$ python -q
>>> import numpy as np
>>> np.set_printoptions(suppress=True, linewidth=160)
>>> def tidy(a):
...     return np.round(a, 1) + 0
... 
>>> J = np.loadtxt("arr.csv", delimiter=",")
>>> print(tidy(J))
[[ 0.4 -0.2 -0.2  0.2  0.2 -0.1]
 [-0.2  0.1  0.1 -0.1 -0.1  0. ]
 [-0.2  0.1  0.1 -0.1 -0.1  0. ]
 [ 0.2 -0.1 -0.1  0.1  0.1  0. ]
 [ 0.2 -0.1 -0.1  0.1  0.1  0. ]
 [-0.1  0.   0.   0.   0.   0. ]]
>>> r = np.linalg.matrix_rank(J)
>>> print(r)
1
>>> null = np.linalg.svd(J)[2][r:].T
>>> print([int(np.linalg.matrix_rank(J[:i])) for i in range(1, len(J) + 1)])
[1, 1, 1, 1, 1, 1]
>>> print([int(np.linalg.matrix_rank(J[:, :j + 1])) for j in range(6)])
[1, 1, 1, 1, 1, 1]
>>> print(null.shape)
(6, 5)
>>> print(tidy(np.trace(np.linalg.pinv(J) @ J)))
1.0
>>> print(np.abs(np.diag(np.linalg.qr(J)[1])) > 1e-9)
[ True False False False False False]
>>> print(np.unique(J.round(6), axis=0).shape)
(4, 6)
>>> print(np.linalg.lstsq(J[:-1].T, J[-1])[2])
1
>>> rng = np.random.default_rng(29)
>>> labels = rng.permutation(6)
>>> print(labels)
[0 3 5 2 4 1]
>>> A2 = J[labels][:, labels]
>>> print(tidy(np.linalg.det(A2)), tidy(np.linalg.det(J[labels])))
0.0 0.0
>>> print(np.allclose(A2, J))
False
>>> print(tidy(np.sort(np.abs(np.linalg.eigvals(A2)))))
[0. 0. 0. 0. 0. 1.]
>>> print(tidy(np.diag(A2)))
[0.4 0.1 0.  0.1 0.1 0.1]
>>> A2 = J / np.sqrt((J ** 2).mean(axis=1, keepdims=True))
>>> print(tidy(A2[2]))
[-1.6  0.9  0.9 -0.9 -0.9  0.3]
>>> print(tidy(np.linalg.norm(A2, axis=1)))
[2.4 2.4 2.4 2.4 2.4 2.4]
>>> print(tidy(J - J.mean(axis=1, keepdims=True)))
[[ 0.3 -0.3 -0.3  0.2  0.2 -0.1]
 [-0.2  0.2  0.2 -0.1 -0.1  0.1]
 [-0.2  0.2  0.2 -0.1 -0.1  0.1]
 [ 0.2 -0.2 -0.2  0.1  0.1 -0.1]
 [ 0.2 -0.2 -0.2  0.1  0.1 -0.1]
 [-0.1  0.1  0.1  0.   0.   0. ]]
